$ python -q
>>> import numpy as np
>>> np.set_printoptions(precision=1, suppress=True, linewidth=100)
>>> E = np.load("mat.npy")
>>> E
array([[ 4,  5,  6,  7,  8,  9, 10],
       [11, 12, 13, 14, 15, 16, 17],
       [18, 19, 20, 21, 22, 23, 24],
       [25, 26, 27, 28, 29, 30, 31],
       [32, 33, 34, 35, 36, 37, 38],
       [39, 40, 41, 42, 43, 44, 45],
       [46, 47, 48, 49, 50, 51, 52],
       [53, 54, 55, 56, 57, 58, 59],
       [60, 61, 62, 63, 64, 65, 66],
       [67, 68, 69, 70, 71, 72, 73],
       [74, 75, 76, 77, 78, 79, 80]])
>>> left, sigma, Vt = np.linalg.svd(E)
>>> V = Vt[:(sigma > 1e-8).sum()]
>>> rng = np.random.default_rng(211)
>>> x = E[5] + 5 * E[0] + rng.integers(2) * np.eye(7)[4]
>>> x
array([59., 65., 71., 77., 83., 89., 95.])
>>> print(round(float(np.linalg.norm(x - V.T @ V @ x)), 1))
0.0
>>> np.linalg.matrix_rank(np.vstack([E, x]))
np.int64(2)
>>> np.allclose(V.T @ V @ x, x)
True
>>> print(np.diag(V.T @ V))
[0.5 0.3 0.2 0.1 0.2 0.3 0.5]
>>> print(np.linalg.matrix_rank(E, rtol=0.1))
1
>>> arr = np.loadtxt("test4.csv", delimiter=",")
>>> arr
array([[ 1.8,  0.4, -4.7,  1.5, -2.5,  3.3, -0.4,  0.9, -3.5,  5.3, -3.8],
       [ 3.3,  0.5, -4.2,  1.9,  1.6,  2.1,  0.4, -1.7, -2.8, -1.5,  6.9],
       [-1. ,  2. ,  1. , -5.6,  1.7, -3.9, -4.7, -0.7, -4.2,  0.3,  2.1],
       [ 5.8,  0.2, -0.7,  0.3, -0.5,  3.5,  5.1, -1.7,  4.7, -0.6, -1.5],
       [-0.4, -0.9,  1.4, -0.3,  0.4,  1.7, -2.9, -2.5,  5.5, -3.1,  6.2],
       [ 6.6, -1.7,  2.3, -1.4,  0.4, -2.3,  2.8, -1.2,  1.9, -2.4,  4.6],
       [-1.9, -4.6,  0.1,  0.9,  3.2,  0.6,  0.7,  6.3, -0.3, -3.3, -3.6],
       [-2.2, -1.4,  4. ,  1. ,  6.3, -2.8,  0.8, -3. ,  2. , -2.1,  3.1],
       [-2. ,  2.5,  0.8,  6.8, -1.5,  0.4, -5.3, -1.1,  0.9,  2.8, -1.4],
       [-0.1, -2.7, -1.1,  1.8,  4.2, -3.4,  3.1, -4.3,  2.5,  2.4, -4.4],
       [ 0.6,  2.4,  5.7, -1.5, -0.6, -1.2,  1. , -3.7,  2.6,  5.8,  1.3],
       [-0.1,  2.3, -5.4, -0.4,  6.2,  4.6,  0.5,  2. , -0.3,  1.1,  0.8],
       [ 1. ,  3.9, -1.9,  6.1,  1.1, -3.4, -4. , -0.5, -3.3,  0.1,  1.4],
       [-0.5, -0.1,  5.1, -1.3, -0.2,  2. , -4.3,  0.2, -4.8, -5. ,  0.9],
       [-0.2,  6.5,  3.5, -2.6, -3.4,  4.5,  1.6, -0.5,  1.9, -0.6, -0.3],
       [ 2.6, -6.9,  3.1,  0.4, -0.3, -0.8,  2.7, -2.4,  0.2, -3.1, -3.5],
       [-1. , -2.7,  4.5,  2.3, -3.7,  3.6, -5.2, -3.2, -0.9,  0.8,  1.1],
       [ 4.1,  1.9, -3.9, -0.9,  3.9,  0.7,  5.1,  2.5,  0.1, -4. ,  0. ],
       [-0.6,  4.5,  0.4,  2.3,  2.8, -3.2,  5.9, -3.5, -2.5,  1.7, -0.4],
       [-3.3, -3.2, -3.2, -5.6,  1.3,  2.8,  2.2, -0.5,  0.3, -4.6, -0.9],
       [-0.2,  1.6,  3.8,  2.3, -5.6,  2.1, -3. ,  4.7,  1.2, -3.2, -0.2],
       [-3.6, -1.5,  7. ,  3.9, -2.1,  0.4,  1.7,  0.8,  1. , -2. ,  2.7],
       [-1.1,  2.7,  3.3, -3.2,  4.8,  5.5, -0.1, -0.6, -1.5, -2.9, -2.2],
       [ 2.6, -4.5,  4.7, -2.6,  2.2, -1.4,  0.2, -3.6, -1.5,  1.6, -4.5],
       [-1.2,  2.7, -3.6, -1.2, -2.4, -5.7, -2.9,  2.2, -4.3,  2.3, -0.9],
       [ 1.7,  2.7, -2.9, -2.9,  0.9, -1. , -1.4, -7.1,  2.6,  3.4, -0.1],
       [ 0.8,  1. , -1.6, -0.5, -1.9,  2.1, -0.7,  5.4, -5.7, -4.5, -2. ],
       [-3.6,  0.3,  1.1, -4.2,  1.3,  3.3, -0.1, -2. , -5.9,  4.1, -0.1],
       [-2. ,  1.5, -0.7,  2. ,  5. , -6.4, -2.4,  3. , -2.6, -0.3, -1.1]])
>>> lab = arr[:, 3] > np.median(arr[:, 3])
>>> u = arr[lab].mean(axis=0) - arr[~lab].mean(axis=0)
>>> lab.astype(int)
array([1, 1, 0, 1, 0, 0, 1, 1, 1, 1, 0, 0, 1, 0, 0, 1, 1, 0, 1, 0, 1, 1, 0, 0, 0, 0, 0, 0, 1])
>>> G = np.cov(arr, rowvar=False)
>>> G.round(1) + 0
array([[ 6.6, -0.4, -1.9, -0.1, -0.4,  0.1,  3. , -1.2,  1.8, -0.4,  0.5],
       [-0.4,  8.9, -2.3,  0.4, -0.8,  0.1, -1.3,  0.5, -1.3,  2.6,  1.7],
       [-1.9, -2.3, 12. ,  0.2, -2.7,  0.2, -1.2, -2.1,  2.1, -1.4,  0.9],
       [-0.1,  0.4,  0.2,  9. , -1.4, -1.7, -1.4,  1.2,  0.9,  0.7,  0.4],
       [-0.4, -0.8, -2.7, -1.4,  9.1, -2.3,  2.9, -1.1,  0. , -0.6, -0.1],
       [ 0.1,  0.1,  0.2, -1.7, -2.3, 10.2,  0.7,  1.2,  0.9, -2. , -0.1],
       [ 3. , -1.3, -1.2, -1.4,  2.9,  0.7,  9.6, -1.1,  3. , -0.9, -1.5],
       [-1.2,  0.5, -2.1,  1.2, -1.1,  1.2, -1.1,  9.3, -3.2, -4.2, -1.4],
       [ 1.8, -1.3,  2.1,  0.9,  0. ,  0.9,  3. , -3.2,  9. , -0.5,  1.4],
       [-0.4,  2.6, -1.4,  0.7, -0.6, -2. , -0.9, -4.2, -0.5,  9.3, -1.7],
       [ 0.5,  1.7,  0.9,  0.4, -0.1, -0.1, -1.5, -1.4,  1.4, -1.7,  8.2]])
>>> print(np.argwhere(np.triu(np.abs(np.corrcoef(arr.T)) > 0.8, 1)))
[]
>>> np.linalg.eigvalsh(G)[::-1]
array([17.1, 16.3, 15.2, 11.5, 10.4,  9.7,  6.3,  5.9,  4. ,  2.9,  2. ])
>>> print(round(float(np.corrcoef(arr[:, 9], arr[:, 10])[0, 1]), 1))
-0.2
>>> np.round(np.corrcoef(arr.T), 1) + 0
array([[ 1. , -0.1, -0.2,  0. , -0.1,  0. ,  0.4, -0.2,  0.2, -0.1,  0.1],
       [-0.1,  1. , -0.2,  0. , -0.1,  0. , -0.1,  0.1, -0.1,  0.3,  0.2],
       [-0.2, -0.2,  1. ,  0. , -0.3,  0. , -0.1, -0.2,  0.2, -0.1,  0.1],
       [ 0. ,  0. ,  0. ,  1. , -0.2, -0.2, -0.2,  0.1,  0.1,  0.1,  0. ],
       [-0.1, -0.1, -0.3, -0.2,  1. , -0.2,  0.3, -0.1,  0. , -0.1,  0. ],
       [ 0. ,  0. ,  0. , -0.2, -0.2,  1. ,  0.1,  0.1,  0.1, -0.2,  0. ],
       [ 0.4, -0.1, -0.1, -0.2,  0.3,  0.1,  1. , -0.1,  0.3, -0.1, -0.2],
       [-0.2,  0.1, -0.2,  0.1, -0.1,  0.1, -0.1,  1. , -0.3, -0.5, -0.2],
       [ 0.2, -0.1,  0.2,  0.1,  0. ,  0.1,  0.3, -0.3,  1. , -0.1,  0.2],
       [-0.1,  0.3, -0.1,  0.1, -0.1, -0.2, -0.1, -0.5, -0.1,  1. , -0.2],
       [ 0.1,  0.2,  0.1,  0. ,  0. ,  0. , -0.2, -0.2,  0.2, -0.2,  1. ]])
>>> arr.std(axis=0)
array([2.5, 2.9, 3.4, 2.9, 3. , 3.1, 3.1, 3. , 3. , 3. , 2.8])
>>> u, g = arr[10], arr[14]
>>> round(u @ g, 1)
np.float64(40.5)
>>> pr = (u @ g) / (u @ u) * u
>>> pr
array([ 0.2,  1. ,  2.3, -0.6, -0.2, -0.5,  0.4, -1.5,  1.1,  2.4,  0.5])
>>> out = np.array([[0, -1, 2],
...     [-2, -2, -2],
...     [2, 2, 0],
...     [-1, -1, -1],
...     [2, 2, -2],
...     [1, 1, -1],
...     [1, 2, 0],
...     [-1, 0, 0],
...     [-1, -1, -2],
...     [-1, 2, -1],
...     [1, 0, -2]])
>>> np.vstack([arr, out.T]).shape
(32, 11)
>>> print(np.linalg.matrix_rank(np.vstack([arr, out.T])))
11
>>> X = np.array([[128, 24, 8, 80, -72, -8, 8, 32],
...     [24, 166, 67, 19, -109, -92, 29, -17],
...     [8, 67, 29, -7, -43, -29, 18, -4],
...     [80, 19, -7, 146, -49, -65, -39, -4],
...     [-72, -109, -43, -49, 97, 59, -20, -4],
...     [-8, -92, -29, -65, 59, 86, 11, 25],
...     [8, 29, 18, -39, -20, 11, 26, 9],
...     [32, -17, -4, -4, -4, 25, 9, 17]])
>>> # symmetric, so the eigenvalues are real
>>> evals, V = np.linalg.eigh(X)
>>> x = np.array([0, 1, 5, 5, 0, 1, 4, 1])
>>> V * np.maximum(evals, 0) @ V.T
array([[ 128.,   24.,    8.,   80.,  -72.,   -8.,    8.,   32.],
       [  24.,  166.,   67.,   19., -109.,  -92.,   29.,  -17.],
       [   8.,   67.,   29.,   -7.,  -43.,  -29.,   18.,   -4.],
       [  80.,   19.,   -7.,  146.,  -49.,  -65.,  -39.,   -4.],
       [ -72., -109.,  -43.,  -49.,   97.,   59.,  -20.,   -4.],
       [  -8.,  -92.,  -29.,  -65.,   59.,   86.,   11.,   25.],
       [   8.,   29.,   18.,  -39.,  -20.,   11.,   26.,    9.],
       [  32.,  -17.,   -4.,   -4.,   -4.,   25.,    9.,   17.]])
>>> np.round(x @ X @ x / (x @ x), 1), round(evals[0], 1), np.round(evals[-1], 1)
(np.float64(57.0), np.float64(-0.0), np.float64(376.1))
>>> out = np.c_[arr[:, :5] @ np.array([[1, 0, 2, 1, 2],
...     [1, 1, 0, 1, 0],
...     [0, 1, 0, 1, 1],
...     [1, 0, 1, 0, 2],
...     [0, 0, 2, 1, 0]]), np.array([0, -4, -3, 5, 4, -4, 1, 2, 0, -5, -4, 0, -1, -5, -4, -1, 0, 3, 3, 1, -4, 0, 5, 2, 3, -5, 3, -3, 4])]
>>> print(out.round(1) + 0)
[[  3.7  -4.3   0.1  -5.    1.9   0. ]
 [  5.7  -3.7  11.7   1.2   6.2  -4. ]
 [ -4.6   3.   -4.2   3.7 -12.2  -3. ]
 [  6.3  -0.5  10.9   4.8  11.5   5. ]
 [ -1.6   0.5  -0.3   0.5   0.    4. ]
 [  3.5   0.6  12.6   7.6  12.7  -4. ]
 [ -5.6  -4.5   3.5  -3.2  -1.9   1. ]
 [ -2.6   2.6   9.2   6.7   1.6   2. ]
 [  7.3   3.3  -0.2  -0.2  10.4   0. ]
 [ -1.   -3.8  10.    0.3   2.3  -5. ]
 [  1.5   8.1  -1.5   8.1   3.9  -4. ]
 [  1.8  -3.1  11.8   3.   -6.4   0. ]
 [ 11.    2.   10.3   4.1  12.3  -1. ]
 [ -1.9   5.   -2.7   4.3   1.5  -5. ]
 [  3.7  10.   -9.8   6.4  -2.1  -4. ]
 [ -3.9  -3.8   5.   -1.5   9.1  -1. ]
 [ -1.4   1.8  -7.1  -2.9   7.1   0. ]
 [  5.1  -2.   15.1   6.    2.5   3. ]
 [  6.2   4.9   6.7   7.1   3.8   3. ]
 [-12.1  -6.4  -9.6  -8.4 -21.    1. ]
 [  3.7   5.4  -9.3  -0.4   8.   -4. ]
 [ -1.2   5.5  -7.5  -0.2   7.6   0. ]
 [ -1.6   6.    4.2   9.7  -5.3   5. ]
 [ -4.5   0.2   7.    5.    4.7   2. ]
 [  0.3  -0.9  -8.4  -4.5  -8.4   3. ]
 [  1.5  -0.2   2.3   2.4  -5.3  -5. ]
 [  1.3  -0.6  -2.7  -1.7  -1.    3. ]
 [ -7.5   1.4  -8.8  -0.9 -14.5  -3. ]
 [  1.5   0.8   8.    3.8  -0.7   4. ]]
>>> np.linalg.matrix_rank(out)
np.int64(6)
>>> np.linalg.lstsq(X[:-1].T, X[-1])[2]
np.int32(3)
>>> np.unique(X.round(6), axis=0).shape
(8, 8)
>>> rk = np.linalg.matrix_rank(X)
>>> rk
np.int64(3)
>>> ns = np.linalg.svd(X)[2][rk:].T
>>> [int(np.linalg.matrix_rank(X[:, :j + 1])) for j in range(8)]
[1, 2, 3, 3, 3, 3, 3, 3]
>>> ns.shape
(8, 5)
>>> np.linalg.matrix_rank(X.T @ X), np.linalg.matrix_rank(X @ X.T)
(np.int64(3), np.int64(3))
>>> print(round(float(np.linalg.norm(X, 2) / np.linalg.norm(X)), 1))
0.9
>>> np.linalg.matrix_rank(X, rtol=0.1)
np.int64(3)
>>> [round(float(x), 1) for x in np.linalg.svd(X, compute_uv=False)[:3]]
[376.1, 197.4, 121.4]
>>> m1 = np.load("dump.npy")
>>> m1
array([[0, 1, 0, 0],
       [1, 4, 0, 0],
       [0, 0, 0, 1],
       [0, 0, 1, 4]])
>>> evals, V = np.linalg.eigh(m1)
>>> print(np.unique(evals.round(6) + 0, return_counts=True)[1])
[2 2]
>>> evals
array([-0.2, -0.2,  4.2,  4.2])
>>> np.round(V @ np.diag(evals) @ V.T, 1) + 0
array([[0., 1., 0., 0.],
       [1., 4., 0., 0.],
       [0., 0., 0., 1.],
       [0., 0., 1., 4.]])
>>> np.linalg.svd(m1, compute_uv=False)
array([4.2, 4.2, 0.2, 0.2])
>>> np.round(V.T @ V, 1) + 0
array([[1., 0., 0., 0.],
       [0., 1., 0., 0.],
       [0., 0., 1., 0.],
       [0., 0., 0., 1.]])
>>> (evals > 1e-8).sum(), (evals < -1e-8).sum()
(np.int64(2), np.int64(2))
>>> np.linalg.eigvalsh(m1 @ m1)
array([ 0.1,  0.1, 17.9, 17.9])
>>> lab = rng.permutation(4)
>>> lab
array([0, 3, 2, 1])
>>> out = m1[lab][:, lab]
>>> out
array([[0, 0, 0, 1],
       [0, 4, 1, 0],
       [0, 1, 0, 0],
       [1, 0, 0, 4]])
>>> round(np.linalg.det(out), 1), round(np.linalg.det(m1[lab]), 1)
(np.float64(1.0), np.float64(-1.0))
>>> np.allclose(out, m1)
False
>>> F = np.arange(63).reshape(9, 7) + 2
>>> F
array([[ 2,  3,  4,  5,  6,  7,  8],
       [ 9, 10, 11, 12, 13, 14, 15],
       [16, 17, 18, 19, 20, 21, 22],
       [23, 24, 25, 26, 27, 28, 29],
       [30, 31, 32, 33, 34, 35, 36],
       [37, 38, 39, 40, 41, 42, 43],
       [44, 45, 46, 47, 48, 49, 50],
       [51, 52, 53, 54, 55, 56, 57],
       [58, 59, 60, 61, 62, 63, 64]])
>>> # null space of dimension 5
>>> ang = np.radians(30)
>>> r_ = np.eye(7)
>>> r_[3, 3] = r_[5, 5] = np.cos(ang)
>>> r_[3, 5], r_[5, 3] = -np.sin(ang), np.sin(ang)
>>> r_
array([[ 1. ,  0. ,  0. ,  0. ,  0. ,  0. ,  0. ],
       [ 0. ,  1. ,  0. ,  0. ,  0. ,  0. ,  0. ],
       [ 0. ,  0. ,  1. ,  0. ,  0. ,  0. ,  0. ],
       [ 0. ,  0. ,  0. ,  0.9,  0. , -0.5,  0. ],
       [ 0. ,  0. ,  0. ,  0. ,  1. ,  0. ,  0. ],
       [ 0. ,  0. ,  0. ,  0.5,  0. ,  0.9,  0. ],
       [ 0. ,  0. ,  0. ,  0. ,  0. ,  0. ,  1. ]])
>>> out = F @ r_.T
>>> print(np.allclose(F @ F.T, out @ out.T))
True
>>> np.round(np.linalg.svd(F, compute_uv=False), 1) + 0, np.round(np.linalg.svd(out, compute_uv=False), 1) + 0
(array([299. ,   7.6,   0. ,   0. ,   0. ,   0. ,   0. ]), array([299. ,   7.6,   0. ,   0. ,   0. ,   0. ,   0. ]))
>>> print(np.abs(out - F).max(axis=0))
[ 0.   0.   0.  39.7  0.  22.1  0. ]
>>> dist = np.linalg.norm(arr[:, None] - arr[None], axis=-1)
>>> dist[:5, :5]
array([[ 0. , 13.8, 15.6, 13.5, 18.1],
       [13.8,  0. , 14. , 13.3, 11.7],
       [15.6, 14. ,  0. , 18.4, 14.1],
       [13.5, 13.3, 18.4,  0. , 13.4],
       [18.1, 11.7, 14.1, 13.4,  0. ]])
>>> np.unravel_index(dist.round(6).argmax(), dist.shape)
(np.int64(0), np.int64(7))
>>> dist.shape
(29, 29)
>>> out = np.array([[-1, 0], [2, 0], [1, -2], [2, -1], [2, 0], [2, 1], [1, 2]])
>>> out.T @ F.T
array([[ 52, 115, 178, 241, 304, 367, 430, 493, 556],
       [ 10,  10,  10,  10,  10,  10,  10,  10,  10]])
>>> print(np.linalg.matrix_rank(F @ out))
2
>>> np.vstack([F, out.T]).shape
(11, 7)
>>> print(np.einsum("ij->j", F))
[270 279 288 297 306 315 324]
>>> np.einsum("ik,kj->ij", F, out)
array([[ 52,  10],
       [115,  10],
       [178,  10],
       [241,  10],
       [304,  10],
       [367,  10],
       [430,  10],
       [493,  10],
       [556,  10]])
>>> F @ out
array([[ 52,  10],
       [115,  10],
       [178,  10],
       [241,  10],
       [304,  10],
       [367,  10],
       [430,  10],
       [493,  10],
       [556,  10]])
>>> out = F / np.sqrt((F ** 2).mean(axis=1, keepdims=True))
>>> out[8]
array([1., 1., 1., 1., 1., 1., 1.])
>>> np.linalg.norm(out, axis=1)
array([2.6, 2.6, 2.6, 2.6, 2.6, 2.6, 2.6, 2.6, 2.6])
>>> left, sigma, Vt = np.linalg.svd(F)
>>> V = Vt[:(sigma > 1e-8).sum()]
>>> x = F[3] + 2 * F[6] + rng.integers(2) * np.eye(7)[6]
>>> print(x)
[111. 114. 117. 120. 123. 126. 130.]
>>> round(float(np.linalg.norm(x - V.T @ V @ x)), 1)
0.7
>>> print(np.linalg.matrix_rank(np.vstack([F, x])))
3
>>> W0 = np.load("run1.npy")
>>> W0
array([[  9,   0,  -6,   0],
       [ 12,  15,  -8, -10],
       [ -9,   0,   9,   0],
       [-12, -15,  12,  15]])
>>> out = W0 / np.linalg.norm(W0, axis=1, keepdims=True)
>>> G = out @ out.T
>>> (np.abs(G) > 0.9).astype(int)
array([[1, 0, 1, 0],
       [0, 1, 0, 1],
       [1, 0, 1, 0],
       [0, 1, 0, 1]])
>>> G
array([[ 1. ,  0.6, -1. , -0.6],
       [ 0.6,  1. , -0.6, -1. ],
       [-1. , -0.6,  1. ,  0.6],
       [-0.6, -1. ,  0.6,  1. ]])
